% ipython --no-banner

In [1]: import numpy as np

In [2]: from numpy import linalg as LA

In [3]: np.set_printoptions(suppress=True, linewidth=100)

In [4]: W0 = np.loadtxt("out1.csv", delimiter=",")

In [5]: W0
Out[5]: 
array([[1., 1., 0., 0.],
       [1., 2., 0., 0.],
       [0., 0., 1., 1.],
       [0., 0., 1., 2.]])

In [6]: # equal to its transpose

In [7]: vec = np.ones(4)

In [8]: for _ in range(6):
   ...:     vec = W0 @ vec
   ...:     vec /= LA.norm(vec)
   ...:     print(round(vec @ W0 @ vec, 2))
   ...: 
2.62
2.62
2.62
2.62
2.62
2.62

In [9]: vec.round(2)
Out[9]: array([0.37, 0.6 , 0.37, 0.6 ])

In [10]: L = LA.cholesky(W0)

In [11]: L
Out[11]: 
array([[1., 0., 0., 0.],
       [1., 1., 0., 0.],
       [0., 0., 1., 0.],
       [0., 0., 1., 1.]])

In [12]: np.diag(L) ** 2
Out[12]: array([1., 1., 1., 1.])

In [13]: (LA.matrix_power((W0 != 0) + (W0.T != 0) + np.eye(4), 4) > 0).astype(int)
Out[13]: 
array([[1, 1, 0, 0],
       [1, 1, 0, 0],
       [0, 0, 1, 1],
       [0, 0, 1, 1]])

In [14]: np.flatnonzero(LA.matrix_power((W0 != 0) + (W0.T != 0) + np.eye(4), 4)[1])
Out[14]: array([0, 1])

In [15]: W0 @ W0
Out[15]: 
array([[2., 3., 0., 0.],
       [3., 5., 0., 0.],
       [0., 0., 2., 3.],
       [0., 0., 3., 5.]])

In [16]: np.round(np.sort(LA.eigvals(W0).real), 2)
Out[16]: array([0.38, 0.38, 2.62, 2.62])

In [17]: (W0 != 0).astype(int)
Out[17]: 
array([[1, 1, 0, 0],
       [1, 1, 0, 0],
       [0, 0, 1, 1],
       [0, 0, 1, 1]])

In [18]: mat = np.load("case10.npy")

In [19]: mat
Out[19]: 
array([[ 0,  2,  2,  4],
       [-2,  0,  6,  5],
       [-2, -6,  0, -3],
       [-4, -5,  3,  0]])

In [20]: other = LA.invert(mat)
AttributeError: module 'numpy.linalg' has no attribute 'invert'


In [21]: other = LA.inv(mat)

In [22]: (np.abs(other) > 1e-9).astype(int)
Out[22]: 
array([[0, 1, 1, 1],
       [1, 0, 1, 1],
       [1, 1, 0, 1],
       [1, 1, 1, 0]])

In [23]: np.round(LA.det(mat) * other, 2) + 0
Out[23]: 
array([[  0.,  24.,  40., -48.],
       [-24.,   0., -32.,  16.],
       [-40.,  32.,   0., -16.],
       [ 48., -16.,  16.,   0.]])

In [24]: np.round(mat @ other, 2) + 0
Out[24]: 
array([[1., 0., 0., 0.],
       [0., 1., 0., 0.],
       [0., 0., 1., 0.],
       [0., 0., 0., 1.]])

In [25]: other.round(2) + 0
Out[25]: 
array([[ 0.  ,  0.37,  0.62, -0.75],
       [-0.38,  0.  , -0.5 ,  0.25],
       [-0.62,  0.5 ,  0.  , -0.25],
       [ 0.75, -0.25,  0.25,  0.  ]])
